$ python3 -q
>>> import numpy as np
>>> np.set_printoptions(precision=1, suppress=True, linewidth=140, legacy="1.25")
>>> q, _ = np.linalg.qr(np.array([[-1.6, -1.1, 1.5],
...     [1.2, 2.9, 0.2],
...     [0.8, 0.3, 1.7],
...     [0.9, 1.5, 0.5],
...     [-0.3, -0.2, 1.1],
...     [0.4, -1.0, 0.1]]))
>>> X = q @ q.T
>>> X.round(1) + 0
array([[ 0.8, -0.1,  0.1, -0.1,  0.3, -0.2],
       [-0.1,  0.7,  0.1,  0.3,  0. , -0.3],
       [ 0.1,  0.1,  0.7,  0.2,  0.2,  0.3],
       [-0.1,  0.3,  0.2,  0.2,  0.1,  0. ],
       [ 0.3,  0. ,  0.2,  0.1,  0.2,  0. ],
       [-0.2, -0.3,  0.3,  0. ,  0. ,  0.4]])
>>> vec = np.array([2, 4, 2, -2, -2, -5])
>>> np.round(np.eye(6) - X, 1) + 0
array([[ 0.2,  0.1, -0.1,  0.1, -0.3,  0.2],
       [ 0.1,  0.3, -0.1, -0.3,  0. ,  0.3],
       [-0.1, -0.1,  0.3, -0.2, -0.2, -0.3],
       [ 0.1, -0.3, -0.2,  0.8, -0.1,  0. ],
       [-0.3,  0. , -0.2, -0.1,  0.8,  0. ],
       [ 0.2,  0.3, -0.3,  0. ,  0. ,  0.6]])
>>> np.linalg.eigvalsh(2 * X - np.eye(6))
array([-1., -1., -1.,  1.,  1.,  1.])
>>> X @ X @ vec
array([ 2. ,  3.4, -0.7,  1.2,  0.7, -3.1])
>>> feats = np.load("x.npy")
>>> feats
array([[ 1.,  4.,  0.,  0.,  0.,  0.,  0.,  0.,  0.,  0.,  0.,  0.,  0.,  0.],
       [ 4.,  0.,  4.,  0.,  0.,  0.,  0.,  0.,  0.,  0.,  0.,  0.,  0.,  0.],
       [ 0.,  4., -2.,  4.,  0.,  0.,  0.,  0.,  0.,  0.,  0.,  0.,  0.,  0.],
       [ 0.,  0.,  4.,  1.,  4.,  0.,  0.,  0.,  0.,  0.,  0.,  0.,  0.,  0.],
       [ 0.,  0.,  0.,  4.,  1.,  4.,  0.,  0.,  0.,  0.,  0.,  0.,  0.,  0.],
       [ 0.,  0.,  0.,  0.,  4.,  1.,  4.,  0.,  0.,  0.,  0.,  0.,  0.,  0.],
       [ 0.,  0.,  0.,  0.,  0.,  4., -1.,  4.,  0.,  0.,  0.,  0.,  0.,  0.],
       [ 0.,  0.,  0.,  0.,  0.,  0.,  4.,  2.,  4.,  0.,  0.,  0.,  0.,  0.],
       [ 0.,  0.,  0.,  0.,  0.,  0.,  0.,  4.,  1.,  4.,  0.,  0.,  0.,  0.],
       [ 0.,  0.,  0.,  0.,  0.,  0.,  0.,  0.,  4., -1.,  4.,  0.,  0.,  0.],
       [ 0.,  0.,  0.,  0.,  0.,  0.,  0.,  0.,  0.,  4., -2.,  4.,  0.,  0.],
       [ 0.,  0.,  0.,  0.,  0.,  0.,  0.,  0.,  0.,  0.,  4., -2.,  4.,  0.],
       [ 0.,  0.,  0.,  0.,  0.,  0.,  0.,  0.,  0.,  0.,  0.,  4.,  0.,  4.],
       [ 0.,  0.,  0.,  0.,  0.,  0.,  0.,  0.,  0.,  0.,  0.,  0.,  4., -1.]])
>>> B = np.linalg.inv(feats)
>>> np.round(np.linalg.slogdet(feats)[0], 1)
-1.0
>>> round(float(np.linalg.cond(feats)), 1)
20.4
>>> t = np.radians(15)
>>> r_ = np.eye(14)
>>> r_[7, 7] = r_[8, 8] = np.cos(t)
>>> r_[7, 8], r_[8, 7] = -np.sin(t), np.sin(t)
>>> B = feats @ r_.T
>>> np.abs(B - feats).max(axis=0)
array([0. , 0. , 0. , 0. , 0. , 0. , 0. , 1.1, 1. , 0. , 0. , 0. , 0. , 0. ])
>>> round(np.linalg.det(r_), 1), round(np.trace(r_), 1)
(1.0, 13.9)
>>> np.allclose(feats @ feats.T, B @ B.T)
True
>>> vec = np.array([3, 2, -1, -2, -2, -2, -1, 3, 3, 1, -1, -2, 1, 1])
>>> target = feats @ vec
>>> target
array([ 11.,   8.,   2., -14., -18., -14.,   5.,  14.,  19.,   7.,  -2.,   4.,  -4.,   3.])
>>> np.linalg.solve(feats.T, feats[5])
array([ 0.,  0.,  0.,  0.,  0.,  1.,  0., -0.,  0.,  0.,  0.,  0.,  0., -0.])
>>> np.linalg.solve(feats, feats[:, 2])
array([ 0.,  0.,  1.,  0.,  0.,  0.,  0., -0.,  0.,  0.,  0.,  0.,  0., -0.])
>>> np.linalg.solve(feats, target + feats[:, 5])
array([ 3.,  2., -1., -2., -2., -1., -1.,  3.,  3.,  1., -1., -2.,  1.,  1.])
>>> B = feats / np.sqrt((feats ** 2).mean(axis=1, keepdims=True))
>>> B[6]
array([ 0. ,  0. ,  0. ,  0. ,  0. ,  2.6, -0.7,  2.6,  0. ,  0. ,  0. ,  0. ,  0. ,  0. ])
>>> np.linalg.matrix_rank(feats - feats.mean(axis=1, keepdims=True))
13
>>> w, V = np.linalg.eigh(feats)
>>> vec = np.array([7, 7, 2, 6, 0, 4, 2, 5, 0, 6, 3, 5, 2, 0])
>>> (np.sign(V[:, -1].round(6)) == np.sign(V[0, -1].round(6))).astype(int)
array([1, 1, 1, 1, 1, 1, 1, 1, 1, 1, 1, 1, 1, 1])
>>> np.abs(feats).sum(axis=1).max(), np.round(np.abs(w).max(), 1)
(10.0, 8.7)
>>> K = np.loadtxt("out4.csv", delimiter=",")
>>> K
array([[ 0.,  0.,  0.,  0.,  0.,  0.,  0.,  0.,  0.,  0.,  0.,  0.,  0.,  0.,  0.,  2.],
       [ 0.,  0.,  0.,  0.,  0.,  1.,  0.,  0.,  0.,  0.,  0.,  0.,  0.,  0.,  0.,  0.],
       [ 0.,  0.,  0.,  0.,  0.,  0., -2.,  0.,  0.,  0.,  0.,  0.,  0.,  0.,  0.,  0.],
       [ 0.,  0.,  0.,  0., -2.,  0.,  0.,  0.,  0.,  0.,  0.,  0.,  0.,  0.,  0.,  0.],
       [ 0.,  0.,  0.,  0.,  0.,  0.,  0.,  0.,  0.,  0.,  0.,  0., -2.,  0.,  0.,  0.],
       [ 0.,  0.,  0.,  2.,  0.,  0.,  0.,  0.,  0.,  0.,  0.,  0.,  0.,  0.,  0.,  0.],
       [ 0.,  0.,  0.,  0.,  0.,  0.,  0.,  0.,  0.,  0.,  1.,  0.,  0.,  0.,  0.,  0.],
       [ 0.,  0.,  1.,  0.,  0.,  0.,  0.,  0.,  0.,  0.,  0.,  0.,  0.,  0.,  0.,  0.],
       [-1.,  0.,  0.,  0.,  0.,  0.,  0.,  0.,  0.,  0.,  0.,  0.,  0.,  0.,  0.,  0.],
       [ 0.,  0.,  0.,  0.,  0.,  0.,  0.,  0.,  0.,  0.,  0.,  0.,  0.,  2.,  0.,  0.],
       [ 0., -2.,  0.,  0.,  0.,  0.,  0.,  0.,  0.,  0.,  0.,  0.,  0.,  0.,  0.,  0.],
       [ 0.,  0.,  0.,  0.,  0.,  0.,  0., -2.,  0.,  0.,  0.,  0.,  0.,  0.,  0.,  0.],
       [ 0.,  0.,  0.,  0.,  0.,  0.,  0.,  0.,  0., -2.,  0.,  0.,  0.,  0.,  0.,  0.],
       [ 0.,  0.,  0.,  0.,  0.,  0.,  0.,  0.,  0.,  0.,  0.,  0.,  0.,  0.,  0.,  0.],
       [ 0.,  0.,  0.,  0.,  0.,  0.,  0.,  0.,  2.,  0.,  0.,  0.,  0.,  0.,  0.,  0.],
       [ 0.,  0.,  0.,  0.,  0.,  0.,  0.,  0.,  0.,  0.,  0.,  2.,  0.,  0.,  0.,  0.]])
>>> np.allclose(K[:-1].T @ np.linalg.lstsq(K[:-1].T, K[-1])[0], K[-1])
False
>>> np.unique(K.round(6), axis=0).shape
(16, 16)
>>> np.linalg.lstsq(K[:-1].T, K[-1])[2]
14
>>> mat = np.load("m.npy")
>>> mat
array([[  0,  -1,   1,   3,  -2,  -2,  -1,   3,  -3,   3,   2,  -2,   1],
       [ -1,  -1,  -2,   0,   1,   0,   1,   0,   1,   2,  -3,   3,   3],
       [  2,   3,  -2,   0,   1,  -2,   3,   2,   0,   2,   0,   3,   1],
       [  1,   2,  -1,  -1,  -1,   2,   1,   2,   1,  -3,  -1,   0,   1],
       [ -2,  -3,   0,   3,   1,   3,   0,  -1,  -3,   1,   3,  -3,  -1],
       [  3,  -2,   3,   2,  -1,   0,   2,  -2,   1,   1,   3,   1,   0],
       [ -3,   2,   0,  -1,  -3,   1,   3,   0,   1,  -1,   2,   2,   3],
       [ -5,  -6,  -9,   3,   3,  -2,   4,   3,   2,  13, -13,  13,  16]])
>>> blk = feats.reshape(14, 2, -1)
>>> np.swapaxes(blk, 1, 2)[6]
array([[ 0.,  4.],
       [ 0.,  0.],
       [ 0.,  0.],
       [ 0.,  0.],
       [ 0.,  0.],
       [ 4.,  0.],
       [-1.,  0.]])
>>> np.einsum("ihd,jhd->hij", blk, blk).shape
(2, 14, 14)
>>> blk.shape
(14, 2, 7)
>>> def softmax(z):
...     e = np.exp(z - z.max(axis=-1, keepdims=True))
...     return e / e.sum(axis=-1, keepdims=True)
... 
>>> softmax(mat).sum(axis=1)
array([1., 1., 1., 1., 1., 1., 1., 1.])
>>> att = mat @ mat.T / np.sqrt(13)
>>> np.round(softmax(att), 1) + 0
array([[1., 0., 0., 0., 0., 0., 0., 0.],
       [0., 0., 0., 0., 0., 0., 0., 1.],
       [0., 0., 0., 0., 0., 0., 0., 1.],
       [0., 0., 0., 1., 0., 0., 0., 0.],
       [0., 0., 0., 0., 1., 0., 0., 0.],
       [0., 0., 0., 0., 0., 1., 0., 0.],
       [0., 0., 0., 0., 0., 0., 1., 0.],
       [0., 0., 0., 0., 0., 0., 0., 1.]])
>>> softmax(att)[1] @ mat
array([ -5.,  -6.,  -9.,   3.,   3.,  -2.,   4.,   3.,   2.,  13., -13.,  13.,  16.])
>>> np.round(softmax(att + np.triu(np.full(att.shape, -np.inf), 1)), 1) + 0
array([[1., 0., 0., 0., 0., 0., 0., 0.],
       [0., 1., 0., 0., 0., 0., 0., 0.],
       [0., 0., 1., 0., 0., 0., 0., 0.],
       [0., 0., 0., 1., 0., 0., 0., 0.],
       [0., 0., 0., 0., 1., 0., 0., 0.],
       [0., 0., 0., 0., 0., 1., 0., 0.],
       [0., 0., 0., 0., 0., 0., 1., 0.],
       [0., 0., 0., 0., 0., 0., 0., 1.]])
>>> softmax(att).round(6).argmax(axis=1)
array([0, 7, 7, 3, 4, 5, 6, 7])
>>> F = np.load("data.npy")
>>> F
array([[ 0,  0,  0,  0,  0,  0,  0,  0],
       [ 0,  1,  0,  0,  0,  0,  0,  0],
       [ 0,  0,  1,  0,  0,  0,  0,  0],
       [ 0,  0,  0,  1,  0,  0,  0,  0],
       [ 0,  0,  0,  0,  1,  0,  0,  0],
       [ 0,  0,  0,  0,  0,  0,  0,  0],
       [ 0,  0,  0,  0,  0,  0, -2,  0],
       [ 0,  0,  0,  0,  0,  0,  0, -1]])
>>> left, s, Vt = np.linalg.svd(F)
>>> V = Vt[:(s > 1e-8).sum()]
>>> rng = np.random.default_rng(791975)
>>> vec = F[0] + -3 * F[2] + rng.integers(2) * np.eye(8)[0]
>>> vec
array([ 1.,  0., -3.,  0.,  0.,  0.,  0.,  0.])
>>> np.linalg.matrix_rank(np.vstack([F, vec]))
7
>>> V.T @ V
array([[0., 0., 0., 0., 0., 0., 0., 0.],
       [0., 1., 0., 0., 0., 0., 0., 0.],
       [0., 0., 1., 0., 0., 0., 0., 0.],
       [0., 0., 0., 1., 0., 0., 0., 0.],
       [0., 0., 0., 0., 1., 0., 0., 0.],
       [0., 0., 0., 0., 0., 0., 0., 0.],
       [0., 0., 0., 0., 0., 0., 1., 0.],
       [0., 0., 0., 0., 0., 0., 0., 1.]])
>>> np.round(np.linalg.norm(vec - V.T @ V @ vec), 1)
1.0
>>> B = np.array([[3, 2], [3, 0]])
>>> basis = np.array([[1, -1], [3, -2]])
>>> E = np.kron(B, basis)
>>> E
array([[ 3, -3,  2, -2],
       [ 9, -6,  6, -4],
       [ 3, -3,  0,  0],
       [ 9, -6,  0,  0]])
>>> E @ E
array([[-30,  15, -12,   6],
       [-45,  15, -18,   6],
       [-18,   9, -12,   6],
       [-27,   9, -18,   6]])
>>> vec = np.array([1, 4, 4, 4])
>>> h1 = np.maximum(E @ vec, 0)
>>> np.maximum(E @ vec, 0) - np.maximum(-E @ vec, 0)
array([ -9,  -7,  -9, -15])
>>> h1
array([0, 0, 0, 0])
>>> E * (h1 > 1e-9)[:, None]
array([[0, 0, 0, 0],
       [0, 0, 0, 0],
       [0, 0, 0, 0],
       [0, 0, 0, 0]])
>>> W0 = np.load("sample9.npy")
>>> W0
array([[ -2,  -8,  -8,   0,  -4,  -2,  -4,  -6,  -2, -10,   0,  -4],
       [  2,   8,   8,   0,   4,   2,   4,   6,   2,  10,   0,   4],
       [ -3, -12, -12,   0,  -6,  -3,  -6,  -9,  -3, -15,   0,  -6],
       [ -3, -12, -12,   0,  -6,  -3,  -6,  -9,  -3, -15,   0,  -6],
       [  3,  12,  12,   0,   6,   3,   6,   9,   3,  15,   0,   6],
       [ -3, -12, -12,   0,  -6,  -3,  -6,  -9,  -3, -15,   0,  -6]])
>>> w, V = np.linalg.eigh(F)
>>> np.linalg.svd(F, compute_uv=False)
array([2., 1., 1., 1., 1., 1., 0., 0.])
>>> V @ np.diag(w) @ V.T
array([[ 0.,  0.,  0.,  0.,  0.,  0.,  0.,  0.],
       [ 0.,  1.,  0.,  0.,  0.,  0.,  0.,  0.],
       [ 0.,  0.,  1.,  0.,  0.,  0.,  0.,  0.],
       [ 0.,  0.,  0.,  1.,  0.,  0.,  0.,  0.],
       [ 0.,  0.,  0.,  0.,  1.,  0.,  0.,  0.],
       [ 0.,  0.,  0.,  0.,  0.,  0.,  0.,  0.],
       [ 0.,  0.,  0.,  0.,  0.,  0., -2.,  0.],
       [ 0.,  0.,  0.,  0.,  0.,  0.,  0., -1.]])
>>> (w > 1e-8).sum(), (w < -1e-8).sum()
(4, 2)
>>> V.T @ F @ V
array([[-2.,  0.,  0.,  0.,  0.,  0.,  0.,  0.],
       [ 0., -1.,  0.,  0.,  0.,  0.,  0.,  0.],
       [ 0.,  0.,  0.,  0.,  0.,  0.,  0.,  0.],
       [ 0.,  0.,  0.,  0.,  0.,  0.,  0.,  0.],
       [ 0.,  0.,  0.,  0.,  1.,  0.,  0.,  0.],
       [ 0.,  0.,  0.,  0.,  0.,  1.,  0.,  0.],
       [ 0.,  0.,  0.,  0.,  0.,  0.,  1.,  0.],
       [ 0.,  0.,  0.,  0.,  0.,  0.,  0.,  1.]])
>>> w
array([-2., -1.,  0.,  0.,  1.,  1.,  1.,  1.])
>>> M = np.loadtxt("a.csv", delimiter=",")
>>> M
array([[  6.,   9.,   3.,   6.,   3.,   3.,   6.,   9.,   0.,  -9.,  -9.,   0.,  -6.,  -6.,   3.],
       [  8.,  12.,   4.,   8.,   4.,   4.,   8.,  12.,   0., -12., -12.,   0.,  -8.,  -8.,   4.],
       [  4.,   6.,   2.,   4.,   2.,   2.,   4.,   6.,   0.,  -6.,  -6.,   0.,  -4.,  -4.,   2.],
       [ 18.,  27.,   9.,  18.,   9.,   9.,  18.,  27.,   0., -27., -27.,   0., -18., -18.,   9.],
       [ 18.,  27.,   9.,  18.,   9.,   9.,  18.,  27.,   0., -27., -27.,   0., -18., -18.,   9.],
       [ 12.,  18.,   6.,  12.,   6.,   6.,  12.,  18.,   0., -18., -18.,   0., -12., -12.,   6.],
       [ 10.,  15.,   5.,  10.,   5.,   5.,  10.,  15.,   0., -15., -15.,   0., -10., -10.,   5.],
       [  2.,   3.,   1.,   2.,   1.,   1.,   2.,   3.,   0.,  -3.,  -3.,   0.,  -2.,  -2.,   1.],
       [  2.,   3.,   1.,   2.,   1.,   1.,   2.,   3.,   0.,  -3.,  -3.,   0.,  -2.,  -2.,   1.],
       [  0.,   0.,   0.,   0.,   0.,   0.,   0.,   0.,   0.,   0.,   0.,   0.,   0.,   0.,   0.],
       [  0.,   0.,   0.,   0.,   0.,   0.,   0.,   0.,   0.,   0.,   0.,   0.,   0.,   0.,   0.]])
>>> left, s, Vt = np.linalg.svd(X)
>>> s.round(1) + 0
array([1., 1., 1., 0., 0., 0.])
>>> B = left[:, :3] @ np.diag(s[:3]) @ Vt[:3]
>>> B.round(1) + 0
array([[ 0.8, -0.1,  0.1, -0.1,  0.3, -0.2],
       [-0.1,  0.7,  0.1,  0.3,  0. , -0.3],
       [ 0.1,  0.1,  0.7,  0.2,  0.2,  0.3],
       [-0.1,  0.3,  0.2,  0.2,  0.1,  0. ],
       [ 0.3,  0. ,  0.2,  0.1,  0.2,  0. ],
       [-0.2, -0.3,  0.3,  0. ,  0. ,  0.4]])
>>> np.linalg.matrix_rank(X, rtol=0.05)
3
>>> round(float(np.abs(X - B).max()), 1)
0.0
>>> round(float(np.linalg.norm(X - B) / np.linalg.norm(X)), 1)
0.0
>>> np.round(np.linalg.norm(M[2], 1), 1), np.round(np.linalg.norm(M[2], np.inf), 1)
(52.0, 6.0)
>>> round(float(np.linalg.norm(M[2] - M[5])), 1)
31.0
>>> round(np.linalg.norm(M, 2), 1)
123.5
>>> np.linalg.norm(M, axis=1)
array([23.2, 31. , 15.5, 69.7, 69.7, 46.5, 38.7,  7.7,  7.7,  0. ,  0. ])
>>> r0 = np.array([-2, 0])
>>> np.convolve(M[6], r0)
array([-20., -30., -10., -20., -10., -10., -20., -30.,   0.,  30.,  30.,   0.,  20.,  20., -10.,   0.])
>>> np.cross(M[6, :3], M[8, :3])
array([0., 0., 0.])
>>> np.abs(np.diag(np.linalg.qr(M)[1])) > 1e-9
array([ True, False, False, False, False, False, False, False, False, False, False])
>>> round(float(np.trace(np.linalg.pinv(M) @ M)), 1)
1.0
>>> np.unique(M.round(6), axis=0).shape
(8, 15)
